$ python -q
>>> import numpy as np
>>> np.set_printoptions(precision=2, suppress=True, linewidth=120)
>>> r0 = np.array([-4, -6, -3]) + 0.5
>>> m1 = np.outer(r0, r0) / (r0 @ r0)
>>> m1
array([[0.25, 0.39, 0.18],
       [0.39, 0.62, 0.28],
       [0.18, 0.28, 0.13]])
>>> # symmetric, so the eigenvalues are real
>>> left, sv, Vh = np.linalg.svd(m1)
>>> evecs = Vh[:(sv > 1e-8).sum()]
>>> rng = np.random.default_rng(986855)
>>> x0 = m1[1] + 4 * m1[0] + rng.integers(2) * np.eye(3)[1]
>>> x0
array([1.4, 3.2, 1. ])
>>> np.allclose(evecs.T @ evecs @ x0, x0)
False
>>> X = np.array([[-3, -3, -1, 1, 0, 2],
...     [0, -1, 0, -1, 2, -2],
...     [0, -3, 1, -2, -3, 2],
...     [-2, -3, -2, -3, 1, 1],
...     [3, 0, -1, -2, 2, -1]])
>>> print(X)
[[-3 -3 -1  1  0  2]
 [ 0 -1  0 -1  2 -2]
 [ 0 -3  1 -2 -3  2]
 [-2 -3 -2 -3  1  1]
 [ 3  0 -1 -2  2 -1]]
>>> print(np.unravel_index(np.abs(X).argmax(), X.shape))
(np.int64(0), np.int64(0))
>>> X.shape
(5, 6)
>>> np.linalg.svd(X, compute_uv=False)
array([7.33, 5.51, 4.28, 1.88, 1.43])
>>> X.sum(axis=0)
array([ -2, -10,  -3,  -7,   2,   2])
>>> np.count_nonzero(X)
np.int64(25)
>>> X - X[0]
array([[ 0,  0,  0,  0,  0,  0],
       [ 3,  2,  1, -2,  2, -4],
       [ 3,  0,  2, -3, -3,  0],
       [ 1,  0, -1, -4,  1, -1],
       [ 6,  3,  0, -3,  2, -3]])
>>> np.round(np.linalg.norm(X), 2)
np.float64(10.39)
>>> M = np.load("sample10.npy")
>>> M
array([[ 7.57, 14.79,  9.48, 10.13,  4.56],
       [10.73, 14.6 ,  9.27, 11.11,  4.33],
       [ 9.49, 15.81,  8.96, 10.36,  4.5 ],
       [ 9.3 , 13.41,  9.11, 10.49,  6.14],
       [ 7.43, 15.9 ,  9.87,  7.89,  5.05],
       [ 9.17, 15.25, 10.98,  8.12,  4.69],
       [ 9.31, 15.55, 10.04,  9.01,  5.04],
       [10.69, 15.35,  8.71, 11.17,  4.11],
       [ 9.92, 15.21,  7.74,  9.  ,  5.7 ],
       [10.47, 15.37, 10.05, 10.28,  5.18],
       [10.84, 14.08, 10.37,  9.3 ,  5.39],
       [11.63, 16.55, 11.3 , 10.39,  4.54],
       [10.46, 14.33, 10.4 , 11.65,  4.38],
       [10.22, 15.93,  9.28,  9.58,  5.88],
       [ 9.93, 14.79,  9.48, 11.57,  5.61],
       [10.68, 15.32, 11.64, 10.76,  3.07],
       [ 9.5 , 16.31,  8.47, 10.78,  6.2 ],
       [ 9.19, 16.44,  8.98, 10.52,  6.35],
       [11.73, 13.8 , 10.29, 10.47,  6.41],
       [10.51, 17.08,  9.7 , 10.04,  4.79]])
>>> d = np.linalg.norm(M[:, None] - M[None], axis=-1)
>>> d.shape
(20, 20)
>>> d.mean(axis=1).argmax()
np.int64(4)
>>> (d + 1e9 * np.eye(20)).round(6).argmin(axis=1)
array([ 2,  7,  7, 14,  5,  6,  5,  1, 13, 13,  9, 19,  1,  9,  1, 11, 17, 16, 10, 13])
>>> print(np.flatnonzero(d[3] < d.mean() / 2))
[3]
>>> P = M @ np.linalg.solve(M.T @ M, M.T)
>>> print(np.allclose(P @ P, P))
True
>>> np.round(np.trace(P), 2)
np.float64(5.0)
>>> np.round(np.linalg.eigvalsh(P), 2) + 0
array([0., 0., 0., 0., 0., 0., 0., 0., 0., 0., 0., 0., 0., 0., 0., 1., 1., 1., 1., 1.])
>>> E = np.loadtxt("data.csv", delimiter=",")
>>> E
array([[1., 0., 0., 0., 0., 0., 0., 0.],
       [0., 0., 0., 0., 0., 1., 0., 0.],
       [0., 0., 0., 1., 0., 0., 0., 0.],
       [0., 1., 0., 0., 0., 0., 0., 0.],
       [0., 0., 1., 0., 0., 0., 0., 0.],
       [0., 0., 0., 0., 1., 0., 0., 0.],
       [0., 0., 0., 0., 0., 0., 0., 1.],
       [0., 0., 0., 0., 0., 0., 1., 0.]])
>>> x0 = np.array([3, 3, -3, 0, -1, 1, 1, 3])
>>> target = E @ x0
>>> target
array([ 3.,  1.,  0.,  3., -3., -1.,  3.,  1.])
>>> np.linalg.solve(E, E[:, 3])
array([0., 0., 0., 1., 0., 0., 0., 0.])
>>> np.linalg.solve(E, -2 * target)
array([-6., -6.,  6.,  0.,  2., -2., -2., -6.])
